$ python -q
>>> import numpy as np
>>> np.set_printoptions(precision=4, suppress=True, linewidth=100)
>>> def tidy(a):
...     return np.round(a, 4) + 0
... 
>>> F = np.load("test11.npy")
>>> F
array([[7, 4, 7, 4],
       [1, 8, 1, 8],
       [7, 4, 7, 4],
       [1, 8, 1, 8]])
>>> # rank 2
>>> P = np.triu(np.array([[0, -2, 2, -4], [3, -3, 1, 5], [-2, -1, -4, 0], [4, 2, 1, 5]]), 1) + np.eye(4)
>>> Y = P @ F @ np.linalg.inv(P)
>>> np.trace(Y), np.trace(F)
(np.float64(30.0), np.int64(30))
>>> np.linalg.matrix_rank(Y)
np.int64(2)
>>> Y = np.array([[-2, -4], [-2, -2]])
>>> W2 = np.kron(Y, F)
>>> W2.shape
(8, 8)
>>> np.linalg.matrix_rank(W2)
np.int64(4)
>>> tidy(np.linalg.norm(W2, 2)), tidy(np.linalg.norm(Y, 2) * np.linalg.norm(F, 2))
(np.float64(106.7953), np.float64(106.7953))
>>> m1 = np.load("dump.npy")
>>> m1
array([[-2., -3., -3.,  0.,  0.],
       [-3., -2., -3.,  0.,  0.],
       [-3., -3., -2.,  0.,  0.],
       [ 0.,  0.,  0., -2.,  0.],
       [ 0.,  0.,  0.,  0., -2.]])
>>> # symmetric, so the eigenvalues are real
>>> evals, vecs = np.linalg.eigvalsh(m1)
Traceback (most recent call last):
  File "<python-input-18>", line 1, in <module>
    evals, vecs = np.linalg.eigvalsh(m1)
    ^^^^^^^^^^^
ValueError: too many values to unpack (expected 2)
>>> evals, vecs = np.linalg.eigh(m1)
>>> tidy(vecs @ np.diag(evals) @ vecs.T)
array([[-2., -3., -3.,  0.,  0.],
       [-3., -2., -3.,  0.,  0.],
       [-3., -3., -2.,  0.,  0.],
       [ 0.,  0.,  0., -2.,  0.],
       [ 0.,  0.,  0.,  0., -2.]])
>>> tidy(np.linalg.eigvalsh(m1 + 2 * np.eye(5)))
array([-6.,  0.,  0.,  3.,  3.])
>>> tidy(vecs.T @ m1 @ vecs)
array([[-8.,  0.,  0.,  0.,  0.],
       [ 0., -2.,  0.,  0.,  0.],
       [ 0.,  0., -2.,  0.,  0.],
       [ 0.,  0.,  0.,  1.,  0.],
       [ 0.,  0.,  0.,  0.,  1.]])
>>> (evals > 1e-8).sum(), (evals < -1e-8).sum()
(np.int64(2), np.int64(3))
>>> tidy(evals)
array([-8., -2., -2.,  1.,  1.])
>>> tidy(evals.sum()), np.trace(m1)
(np.float64(-10.0), np.float64(-10.0))
>>> tidy(np.linalg.norm(m1, 2))
np.float64(8.0)
>>> W0 = np.loadtxt("m.csv", delimiter=",")
>>> W0
array([[ 0.2   , -0.4   ,  2.8   ,  0.1   ,  0.2   ],
       [-0.1   ,  0.4   ,  1.1   , -0.3   , -0.5733],
       [-0.6   ,  1.    ,  1.    , -2.1   , -4.3845],
       [-0.4   , -0.9   ,  0.2   , -2.4   , -4.3778],
       [ 1.    ,  0.    , -0.1   ,  0.    ,  0.0514],
       [ 0.9   ,  1.4   , -0.4   ,  1.5   ,  2.9477],
       [ 0.5   ,  0.3   ,  0.2   ,  0.1   ,  0.3892],
       [-0.8   ,  0.3   ,  0.4   ,  0.6   ,  0.7105],
       [ 0.4   , -0.1   ,  0.6   ,  0.    , -0.3472],
       [ 0.8   ,  0.5   ,  0.3   ,  1.    ,  1.9519],
       [-0.3   ,  1.1   ,  1.7   , -2.5   , -5.3164],
       [ 0.2   , -0.2   , -0.6   ,  2.4   ,  4.116 ],
       [-1.7   ,  0.3   , -0.7   ,  0.9   ,  1.576 ],
       [ 1.2   ,  1.1   , -0.7   ,  1.    ,  1.9877],
       [-0.2   ,  0.6   , -1.    ,  0.7   ,  1.372 ],
       [ 0.4   ,  1.5   , -1.9   , -0.2   , -0.5326],
       [ 0.1   ,  0.1   , -0.5   ,  0.2   ,  0.5704],
       [-0.3   , -0.1   , -0.3   ,  1.    ,  2.4798],
       [ 0.5   , -0.5   , -0.8   ,  2.9   ,  6.0585],
       [ 0.1   ,  0.8   ,  1.    , -1.4   , -2.3124],
       [-0.5   ,  1.1   ,  0.    ,  0.1   ,  0.3306],
       [ 0.    ,  0.1   ,  2.8   ,  1.3   ,  2.3666],
       [ 0.9   ,  1.    , -0.4   , -0.6   , -1.2923],
       [-0.8   ,  0.8   , -0.6   , -0.4   , -0.681 ],
       [-0.3   , -0.3   ,  1.3   , -1.1   , -2.0843],
       [-1.1   ,  0.3   ,  0.7   ,  0.6   ,  1.2232],
       [-1.    , -0.2   ,  0.    , -1.7   , -3.6385],
       [ 0.4   , -0.1   ,  0.1   , -1.6   , -2.4677],
       [-0.3   , -2.    , -1.    ,  0.1   ,  0.3106],
       [-1.    , -0.4   ,  1.    ,  0.6   ,  1.0471],
       [-1.1   ,  2.2   ,  0.2   , -1.9   , -3.6402],
       [-0.2   , -1.2   ,  0.4   ,  0.6   ,  1.1628],
       [ 0.7   ,  1.1   ,  0.6   ,  0.8   ,  1.4907],
       [ 0.4   , -1.2   ,  1.8   , -0.2   , -0.3245],
       [-0.1   , -1.    , -0.6   ,  0.    , -0.1923],
       [-0.5   , -0.4   , -0.8   ,  1.1   ,  1.7948],
       [ 0.5   , -0.3   ,  0.8   ,  1.1   ,  2.335 ],
       [ 0.    ,  0.8   ,  1.2   ,  1.    ,  1.948 ],
       [ 0.7   ,  1.5   ,  2.    , -1.1   , -2.3591],
       [ 0.    ,  0.6   ,  0.    ,  1.    ,  1.784 ],
       [-0.3   , -1.1   ,  0.    ,  0.7   ,  1.4007]])
>>> D = np.linalg.norm(W0[:, None] - W0[None], axis=-1)
>>> (D + 1e9 * np.eye(41)).round(6).argmin(axis=1)
array([33,  8, 10, 26,  6, 13,  4, 25,  6, 32,  2, 18, 35,  5, 39, 22,  6, 35, 11, 24,  7, 37,  4,
       20, 19,  7,  3, 19, 34, 25,  2, 40,  9,  0, 28, 17,  9, 32, 19,  9, 31])
>>> np.flatnonzero(D[32] < D.mean() / 2)
array([ 6,  9, 13, 32, 36, 37, 39])
>>> Y = W0 / np.linalg.norm(W0, axis=1, keepdims=True)
>>> G = Y @ Y.T
>>> tidy(np.linalg.norm(Y, axis=1))
array([1., 1., 1., 1., 1., 1., 1., 1., 1., 1., 1., 1., 1., 1., 1., 1., 1., 1., 1., 1., 1., 1., 1.,
       1., 1., 1., 1., 1., 1., 1., 1., 1., 1., 1., 1., 1., 1., 1., 1., 1., 1.])
>>> (G - 2 * np.eye(41)).round(6).argmax(axis=1)
array([33, 38, 10, 26,  6, 13, 32, 25, 33,  5,  2, 18, 35,  5, 16, 22, 14, 18, 11, 10,  7, 37, 27,
       30, 10,  7,  3,  3, 34, 25,  2, 40,  9,  0, 28, 17,  9, 21, 19,  5, 31])
>>> x = np.array([-3, 0, -2, 2, 2])
>>> y = W0 @ x
>>> tidy(np.linalg.pinv(W0) @ W0)
array([[1., 0., 0., 0., 0.],
       [0., 1., 0., 0., 0.],
       [0., 0., 1., 0., 0.],
       [0., 0., 0., 1., 0.],
       [0., 0., 0., 0., 1.]])
>>> tidy(np.linalg.solve(W0.T @ W0, W0.T @ y))
array([-3.,  0., -2.,  2.,  2.])
>>> rng = np.random.default_rng(95406)
>>> y = y + 0.05 * rng.normal(size=41)
>>> tidy(y)
array([ -5.6722,  -3.643 , -13.2133, -12.7858,  -2.7328,   7.0037,  -0.976 ,   4.1886,  -3.0432,
         2.8722, -18.1421,  13.5774,  11.4929,   3.7344,   6.7302,   1.1573,   2.2413,   8.5022,
        17.9521,  -9.693 ,   2.2883,   1.7149,  -5.6984,   1.5515,  -8.0972,   5.5218,  -7.7301,
        -9.5737,   3.7138,   4.2774,  -8.1768,   3.3254,   1.2328,  -5.8205,   1.1329,   8.8831,
         3.7504,   3.398 , -12.9915,   5.5813,   4.997 ])
>>> beta, *_ = np.linalg.lstsq(W0, y)
>>> tidy(W0.T @ (y - W0 @ beta))
array([0., 0., 0., 0., 0.])
>>> [round(float(np.linalg.norm(np.linalg.solve(W0.T @ W0 + lam * np.eye(5), W0.T @ y))), 2) for lam in (0, 1, 10, 100)]
[4.59, 4.38, 3.57, 2.13]
>>> tidy(beta)
array([-3.0041,  0.0009, -2.0119,  1.9956,  1.9981])
>>> Xc = (W0 - W0.mean(axis=0)) / W0.std(axis=0)
>>> np.argwhere(np.abs(Xc) > 2)
array([[ 0,  2],
       [ 3,  3],
       [10,  3],
       [10,  4],
       [12,  0],
       [15,  2],
       [18,  3],
       [18,  4],
       [21,  2],
       [28,  1],
       [30,  1]])
>>> beta = np.linalg.lstsq(np.delete(Xc, 1, axis=1), Xc[:, 1])[0]
>>> tidy(beta)
array([ 0.2077, -0.0875,  1.5125, -1.7826])
>>> Xc = W0 - W0.mean(axis=0)
>>> left, sig, Vh = np.linalg.svd(Xc, full_matrices=False)
>>> np.abs(left[:, 0]).argmax()
np.int64(18)
>>> tidy(np.abs(Vh[-1]))
array([0.0406, 0.0243, 0.0133, 0.8872, 0.4588])
>>> (np.sign(left[:, 0]) == np.sign(left[0, 0])).astype(int)
array([1, 1, 1, 1, 1, 0, 0, 0, 1, 0, 1, 0, 0, 0, 0, 1, 0, 0, 0, 1, 0, 0, 1, 1, 1, 0, 1, 1, 0, 0, 1,
       0, 0, 1, 1, 0, 0, 0, 1, 0, 0])
>>> np.abs(Vh[0]).argmax()
np.int64(4)
>>> tidy(Vh[0] * np.sign(Vh[0, np.abs(Vh[0]).argmax()]))
array([ 0.0595, -0.0713, -0.1142,  0.4493,  0.8812])
>>> tidy(sig ** 2 / (sig ** 2).sum())
array([0.7756, 0.1034, 0.0799, 0.0397, 0.0014])
